$ python -q
>>> import numpy as np
>>> from numpy import linalg as LA
>>> np.set_printoptions(precision=3, suppress=True, linewidth=120, sign=" ")
>>> J = np.loadtxt("data.csv", delimiter=",")
>>> print(J)
[[ 0.  0.  0.  0.  0. -1.]
 [ 0.  0.  0.  0.  0. -2.]
 [ 0.  0.  0.  0.  0. -3.]
 [ 0.  0.  0.  0.  0. -2.]
 [ 0.  0.  0.  0.  0.  0.]
 [-1. -2. -3. -2.  0.  0.]]
>>> # row 3 repeats row 1
>>> w1 = np.array([[0, 0], [3, 3], [2, 0], [2, 0], [2, 2], [3, 1]])
>>> c = np.array([-2, -3])
>>> H = np.maximum(J @ w1 + c, 0)
>>> print((H > 0).astype(int))
[[ 0  0]
 [ 0  0]
 [ 0  0]
 [ 0  0]
 [ 0  0]
 [ 0  0]]
>>> print(H)
[[ 0.  0.]
 [ 0.  0.]
 [ 0.  0.]
 [ 0.  0.]
 [ 0.  0.]
 [ 0.  0.]]
>>> print(LA.matrix_rank(H))
0
>>> Z = np.array([[7, -1, -6], [-7, 4, -4]])
>>> print((H @ Z).round(6).argmax(axis=1))
[ 0  0  0  0  0  0]
>>> print(np.all(LA.eigvalsh(J) > 0))
False
>>> print(round(float(LA.eigvalsh(J).min()), 3))
-4.243
>>> print([round(float(LA.det(J[:i, :i])), 2) + 0 for i in range(1, 7)])
[0.0, 0.0, 0.0, 0.0, 0.0, 0.0]
>>> Uu, sigma, VT = LA.svd(J)
>>> print(np.argmax(sigma[:-1] / (sigma[1:] + 1e-6)) + 1)
2
>>> M2 = Uu[:, :2] @ np.diag(sigma[:2]) @ VT[:2]
>>> print(M2)
[[ 0.  0.  0.  0.  0. -1.]
 [ 0.  0.  0.  0.  0. -2.]
 [ 0.  0.  0.  0.  0. -3.]
 [ 0.  0.  0.  0.  0. -2.]
 [ 0.  0.  0.  0.  0.  0.]
 [-1. -2. -3. -2.  0.  0.]]
>>> print(np.round(LA.norm(J - M2) / LA.norm(J), 3))
0.0
>>> F = np.load("m.npy")
>>> print(F)
[[ -4   0  -2  -3   6   8   1   1 -11]
 [  0 -18  -3  -2  -5   0  -4   1   7]
 [ -2  -3  18  -1  -3   6   0   0  -9]
 [ -3  -2  -1 -14  -5  13  16  -6 -14]
 [  6  -5  -3  -5  -4  16  -7   4  -5]
 [  8   0   6  13  16  -8   6  -7  18]
 [  1  -4   0  16  -7   6  12   0 -15]
 [  1   1   0  -6   4  -7   0 -12  -7]
 [-11   7  -9 -14  -5  18 -15  -7   6]]
>>> rng = np.random.default_rng(426)
>>> lab = rng.permutation(9)
>>> M2 = F[:, lab] * rng.choice([-1, 1], 9)
>>> print(M2)
[[  1   6 -11  -8  -3  -2  -4   1   0]
 [  1  -5   7   0  -2  -3   0  -4 -18]
 [  0  -3  -9  -6  -1  18  -2   0  -3]
 [ -6  -5 -14 -13 -14  -1  -3  16  -2]
 [  4  -4  -5 -16  -5  -3   6  -7  -5]
 [ -7  16  18   8  13   6   8   6   0]
 [  0  -7 -15  -6  16   0   1  12  -4]
 [-12   4  -7   7  -6   0   1   0   1]
 [ -7  -5   6 -18 -14  -9 -11 -15   7]]
>>> Uu, _, VT = LA.svd(F.T @ M2)
>>> print(np.round(Uu @ VT, 3) + 0)
[[ 0.  0.  0.  0.  0.  0.  1.  0.  0.]
 [ 0.  0.  0.  0.  0.  0.  0.  0.  1.]
 [ 0.  0.  0.  0.  0.  1.  0.  0.  0.]
 [ 0.  0.  0.  0.  1.  0.  0.  0.  0.]
 [ 0.  1.  0.  0.  0.  0.  0.  0.  0.]
 [ 0.  0.  0. -1.  0.  0.  0.  0.  0.]
 [ 0.  0.  0.  0.  0.  0.  0.  1.  0.]
 [ 1.  0.  0.  0.  0.  0.  0.  0.  0.]
 [ 0.  0.  1.  0.  0.  0.  0.  0.  0.]]
>>> M2 = LA.invert(F)
Traceback (most recent call last):
  File "<python-input-30>", line 1, in <module>
    M2 = LA.invert(F)
         ^^^^^^^^^
AttributeError: module 'numpy.linalg' has no attribute 'invert'
>>> M2 = LA.inv(F)
>>> print(round(LA.det(F) * LA.det(M2), 3))
1.0
>>> print(np.allclose(M2, F.T))
False
>>> ev, V = LA.eigh(F)
>>> print(LA.eigvalsh(F + 2 * np.eye(9)))
[-44.364 -23.046 -17.178  -9.89   -6.823  14.91   20.024  20.806  39.561]
>>> print(round(float(ev.sum()), 3), np.trace(F))
-24.0 -24
>>> print(np.round(V.T @ F @ V, 3) + 0)
[[-46.364   0.      0.      0.      0.      0.      0.      0.      0.   ]
 [  0.    -25.046   0.      0.      0.      0.      0.      0.      0.   ]
 [  0.      0.    -19.178   0.      0.      0.      0.      0.      0.   ]
 [  0.      0.      0.    -11.89    0.      0.      0.      0.      0.   ]
 [  0.      0.      0.      0.     -8.823   0.      0.      0.      0.   ]
 [  0.      0.      0.      0.      0.     12.91    0.      0.      0.   ]
 [  0.      0.      0.      0.      0.      0.     18.024   0.      0.   ]
 [  0.      0.      0.      0.      0.      0.      0.     18.806   0.   ]
 [  0.      0.      0.      0.      0.      0.      0.      0.     37.561]]
>>> print(LA.svd(F, compute_uv=False))
[ 46.364  37.561  25.046  19.178  18.806  18.024  12.91   11.89    8.823]
>>> m1 = np.loadtxt("run3.csv", delimiter=",")
>>> print(m1)
[[-1.  0. -1.  1.  1. -1.  0.]
 [ 0. -1.  0.  1.  1.  0.  2.]
 [ 0. -2. -2.  0.  0.  1.  2.]
 [ 1.  1. -1. -2. -2.  1.  1.]
 [ 0. -2. -2. -2. -1.  2. -2.]
 [ 0.  2. -1.  1. -2. -2. -1.]
 [ 1. -2.  1.  0.  0.  0. -1.]]
>>> M2 = LA.inv(m1)
>>> print(round(float(LA.det(m1) * LA.det(M2)), 3))
1.0
>>> print(np.round(LA.cond(m1), 3))
113.594
>>> print((np.abs(M2) > 1e-9).astype(int))
[[ 1  1  1  1  1  1  1]
 [ 1  1  1  1  1  1  1]
 [ 1  1  1  1  1  1  1]
 [ 1  1  1  1  1  1  1]
 [ 1  1  1  1  1  1  1]
 [ 1  1  1  1  1  1  1]
 [ 1  1  1  1  1  1  1]]
>>> print(LA.det(m1) * M2)
[[ 16. 141. -91.  31.  57.  19.  -2.]
 [  4.  58. -39.  11.  24.   8.  -7.]
 [-11. -62.  39. -14. -27.  -9.   3.]
 [ -6.  69. -39.   3.  29.  14.  -9.]
 [ 16.  76. -52.  18.  31.   6.  -2.]
 [ -8.  66. -39.   4.  30.  10. -12.]
 [ -3. -37.  26.  -5. -18.  -6.   2.]]
>>> E = np.loadtxt("case2.csv", delimiter=",")
>>> print(E)
[[ 0.85  -0.156  0.188 -0.424 -0.259  0.272  0.188  0.109]
 [-0.156  1.715 -0.181  0.149  0.39   0.297  0.125  0.142]
 [ 0.188 -0.181  0.75   0.093  0.242  0.18   0.317  0.094]
 [-0.424  0.149  0.093  0.645 -0.059  0.281 -0.083 -0.14 ]
 [-0.259  0.39   0.242 -0.059  0.82  -0.15  -0.354 -0.086]
 [ 0.272  0.297  0.18   0.281 -0.15   0.653 -0.076  0.262]
 [ 0.188  0.125  0.317 -0.083 -0.354 -0.076  1.163  0.4  ]
 [ 0.109  0.142  0.094 -0.14  -0.086  0.262  0.4    1.404]]
>>> print(np.allclose(E[:-1].T @ LA.lstsq(E[:-1].T, E[-1])[0], E[-1]))
True
>>> print(np.abs(np.diag(LA.qr(E)[1])) > 1e-9)
[ True  True  True  True  True  True False False]
>>> print(E @ LA.pinv(E) @ E)
[[ 0.85  -0.156  0.188 -0.424 -0.259  0.272  0.188  0.109]
 [-0.156  1.715 -0.181  0.149  0.39   0.297  0.125  0.142]
 [ 0.188 -0.181  0.75   0.093  0.242  0.18   0.317  0.094]
 [-0.424  0.149  0.093  0.645 -0.059  0.281 -0.083 -0.14 ]
 [-0.259  0.39   0.242 -0.059  0.82  -0.15  -0.354 -0.086]
 [ 0.272  0.297  0.18   0.281 -0.15   0.653 -0.076  0.262]
 [ 0.188  0.125  0.317 -0.083 -0.354 -0.076  1.163  0.4  ]
 [ 0.109  0.142  0.094 -0.14  -0.086  0.262  0.4    1.404]]
>>> print(np.round(np.trace(LA.pinv(E) @ E), 3))
6.0
>>> mat = np.arange(49).reshape(7, 7) + -1
>>> print(mat)
[[-1  0  1  2  3  4  5]
 [ 6  7  8  9 10 11 12]
 [13 14 15 16 17 18 19]
 [20 21 22 23 24 25 26]
 [27 28 29 30 31 32 33]
 [34 35 36 37 38 39 40]
 [41 42 43 44 45 46 47]]
>>> # looks like rank 2
>>> rk = LA.matrix_rank(mat)
>>> print(rk)
2
>>> null = LA.svd(mat)[2][rk:].T
>>> print(np.round(null @ null.T, 3) + 0)
[[ 0.536 -0.357 -0.25  -0.143 -0.036  0.071  0.179]
 [-0.357  0.714 -0.214 -0.143 -0.071  0.     0.071]
 [-0.25  -0.214  0.821 -0.143 -0.107 -0.071 -0.036]
 [-0.143 -0.143 -0.143  0.857 -0.143 -0.143 -0.143]
 [-0.036 -0.071 -0.107 -0.143  0.821 -0.214 -0.25 ]
 [ 0.071  0.    -0.071 -0.143 -0.214  0.714 -0.357]
 [ 0.179  0.071 -0.036 -0.143 -0.25  -0.357  0.536]]
>>> print(LA.matrix_rank(mat.T @ mat), LA.matrix_rank(mat @ mat.T))
2 2
>>> print([int(LA.matrix_rank(np.delete(mat, i, axis=0))) for i in range(7)])
[2, 2, 2, 2, 2, 2, 2]
>>> print(null.shape)
(7, 5)
>>> print([int(LA.matrix_rank(mat[:, :j + 1])) for j in range(7)])
[1, 2, 2, 2, 2, 2, 2]
>>> print(np.allclose(mat[:-1].T @ LA.lstsq(mat[:-1].T, mat[-1])[0], mat[-1]))
True
>>> print(np.round(mat @ LA.pinv(mat) @ mat, 3) + 0)
[[-1.  0.  1.  2.  3.  4.  5.]
 [ 6.  7.  8.  9. 10. 11. 12.]
 [13. 14. 15. 16. 17. 18. 19.]
 [20. 21. 22. 23. 24. 25. 26.]
 [27. 28. 29. 30. 31. 32. 33.]
 [34. 35. 36. 37. 38. 39. 40.]
 [41. 42. 43. 44. 45. 46. 47.]]
>>> print(np.abs(np.diag(LA.qr(mat)[1])) > 1e-9)
[ True  True False False False False False]
>>> print(round(float(np.trace(LA.pinv(mat) @ mat)), 3))
2.0
>>> M2 = mat[0, 0] * mat[1:] - np.outer(mat[1:, 0], mat[0])
>>> print(M2)
[[   0   -7  -14  -21  -28  -35  -42]
 [   0  -14  -28  -42  -56  -70  -84]
 [   0  -21  -42  -63  -84 -105 -126]
 [   0  -28  -56  -84 -112 -140 -168]
 [   0  -35  -70 -105 -140 -175 -210]
 [   0  -42  -84 -126 -168 -210 -252]]
>>> print(np.flatnonzero(~M2.round(6).any(axis=1)))
[]
>>> print(LA.matrix_rank(M2), LA.matrix_rank(mat))
1 2
>>> print(round(float(LA.norm(mat, "nuc")), 3))
196.125
>>> print(round(LA.norm(mat, 1), 3), round(float(LA.norm(mat, np.inf)), 3))
182.0 308.0
>>> print(np.round(LA.norm(mat[3], 1), 3), round(LA.norm(mat[3], np.inf), 3))
161.0 26.0
>>> print(round(LA.norm(mat[3] - mat[1]), 3))
37.041
>>> print(LA.norm(mat, axis=1).argmax())
6
>>> print(LA.norm(mat, axis=0))
[ 64.591  66.776  68.993  71.239  73.512  75.809  78.128]
>>> Uu, sigma, VT = LA.svd(mat)
>>> print(np.argmax(sigma[:-1] / (sigma[1:] + 1e-6)) + 1)
2
>>> M2 = Uu[:, :2] @ np.diag(sigma[:2]) @ VT[:2]
>>> print(LA.matrix_rank(M2))
2
>>> arr = np.load("x.npy")
>>> print(arr)
[[ -7.611 -13.018  -9.611   9.611   3.407  -6.815   1.204   2.     12.018   7.407]
 [ -0.847  -1.746  -2.847   2.847  -1.102   2.203  -1.051   2.      0.746   2.898]
 [ -4.625  -8.041  -6.625   6.625   1.416  -2.833   0.208   2.      7.041   5.416]
 [ -0.523  -1.205  -2.523   2.523  -1.318   2.636  -1.159   2.      0.205   2.682]
 [ -5.945 -10.242  -7.945   7.945   2.297  -4.594   0.648   2.      9.242   6.297]
 [  1.772   2.62   -0.228   0.228  -2.848   5.696  -1.924   2.     -3.62    1.152]
 [ -9.417 -16.028 -11.417  11.417   4.611  -9.222   1.806   2.     15.028   8.611]
 [ -1.096  -2.161  -3.096   3.096  -0.936   1.871  -0.968   2.      1.161   3.064]
 [  1.767   2.612  -0.233   0.233  -2.845   5.69   -1.922   2.     -3.612   1.155]
 [ -3.074  -5.457  -5.074   5.074   0.383  -0.765  -0.309   2.      4.457   4.383]
 [ -3.788  -6.647  -5.788   5.788   0.859  -1.718  -0.071   2.      5.647   4.859]
 [ -0.954  -1.924  -2.954   2.954  -1.03    2.061  -1.015   2.      0.924   2.97 ]
 [ -2.999  -5.331  -4.999   4.999   0.332  -0.665  -0.334   2.      4.331   4.332]
 [ -5.935 -10.224  -7.935   7.935   2.29   -4.579   0.645   2.      9.224   6.29 ]
 [  0.739   0.898  -1.261   1.261  -2.159   4.318  -1.58    2.     -1.898   1.841]
 [ -8.606 -14.676 -10.606  10.606   4.071  -8.141   1.535   2.     13.676   8.071]
 [  0.059  -0.236  -1.941   1.941  -1.706   3.411  -1.353   2.     -0.764   2.294]
 [ -3.035  -5.392  -5.035   5.035   0.357  -0.714  -0.322   2.      4.392   4.357]
 [  3.297   5.162   1.297  -1.297  -3.865   7.73   -2.432   2.     -6.162   0.135]
 [ -0.406  -1.01   -2.406   2.406  -1.396   2.792  -1.198   2.      0.01    2.604]
 [ -2.869  -5.116  -4.869   4.869   0.246  -0.492  -0.377   2.      4.116   4.246]
 [ -3.42   -6.033  -5.42    5.42    0.613  -1.226  -0.193   2.      5.033   4.613]
 [ -1.498  -2.829  -3.498   3.498  -0.668   1.337  -0.834   2.      1.829   3.332]
 [ -1.96   -3.6    -3.96    3.96   -0.36    0.72   -0.68    2.      2.6     3.64 ]
 [  5.438   8.73    3.438  -3.438  -5.292  10.584  -3.146   2.     -9.73   -1.292]
 [ -6.534 -11.224  -8.534   8.534   2.69   -5.379   0.845   2.     10.224   6.69 ]
 [ -3.8    -6.667  -5.8     5.8     0.867  -1.734  -0.067   2.      5.667   4.867]
 [ -2.337  -4.228  -4.337   4.337  -0.109   0.218  -0.554   2.      3.228   3.891]
 [ -2.424  -4.373  -4.424   4.424  -0.051   0.102  -0.525   2.      3.373   3.949]
 [ -4.688  -8.146  -6.688   6.688   1.458  -2.917   0.229   2.      7.146   5.458]]
>>> print(np.round(LA.norm(arr, 2), 3))
78.448
>>> print(np.round(LA.norm(arr) ** 2 / LA.norm(arr, 2) ** 2, 3))
1.1
>>> print(LA.norm(arr, axis=1).argmax())
6
>>> print(round(float(LA.norm(arr, 1)), 3), round(float(LA.norm(arr, np.inf)), 3))
175.576 89.557
>>> print(round(float(LA.norm(arr[2], 1)), 3), np.round(LA.norm(arr[2], np.inf), 3))
44.83 8.041
>>> rk = LA.matrix_rank(arr)
>>> print(rk)
6
>>> null = LA.svd(arr)[2][rk:].T
>>> print(np.round(null @ null.T, 3) + 0)
[[ 0.549  0.044 -0.275  0.275  0.176  0.     0.    -0.176  0.044 -0.176]
 [ 0.044  0.484 -0.022  0.022 -0.066  0.     0.     0.066  0.484  0.066]
 [-0.275 -0.022  0.637  0.363 -0.088  0.     0.     0.088 -0.022  0.088]
 [ 0.275  0.022  0.363  0.637  0.088  0.     0.    -0.088  0.022 -0.088]
 [ 0.176 -0.066 -0.088  0.088  0.236  0.     0.     0.264 -0.066 -0.236]
 [ 0.     0.     0.     0.     0.     0.     0.     0.     0.     0.   ]
 [ 0.     0.     0.     0.     0.     0.     0.     0.     0.     0.   ]
 [-0.176  0.066  0.088 -0.088  0.264  0.     0.     0.736  0.066 -0.264]
 [ 0.044  0.484 -0.022  0.022 -0.066  0.     0.     0.066  0.484  0.066]
 [-0.176  0.066  0.088 -0.088 -0.236  0.     0.    -0.264  0.066  0.236]]
>>> print(np.allclose(arr @ null, 0))
True
>>> print([int(LA.matrix_rank(arr[:i])) for i in range(1, len(arr) + 1)])
[1, 2, 3, 4, 5, 6, 6, 6, 6, 6, 6, 6, 6, 6, 6, 6, 6, 6, 6, 6, 6, 6, 6, 6, 6, 6, 6, 6, 6, 6]
>>> vec = np.array([-1, -2, 1, 0, 3, -3, 1])
>>> target = m1 @ vec
>>> print(target)
[  6.   7.   1. -12.  -9.  -6.   3.]
>>> print(LA.solve(m1, m1[:, 1]))
[-0.  1. -0. -0. -0. -0. -0.]
>>> print(np.round(LA.solve(m1, -1 * target), 3) + 0)
[ 1.  2. -1.  0. -3.  3. -1.]
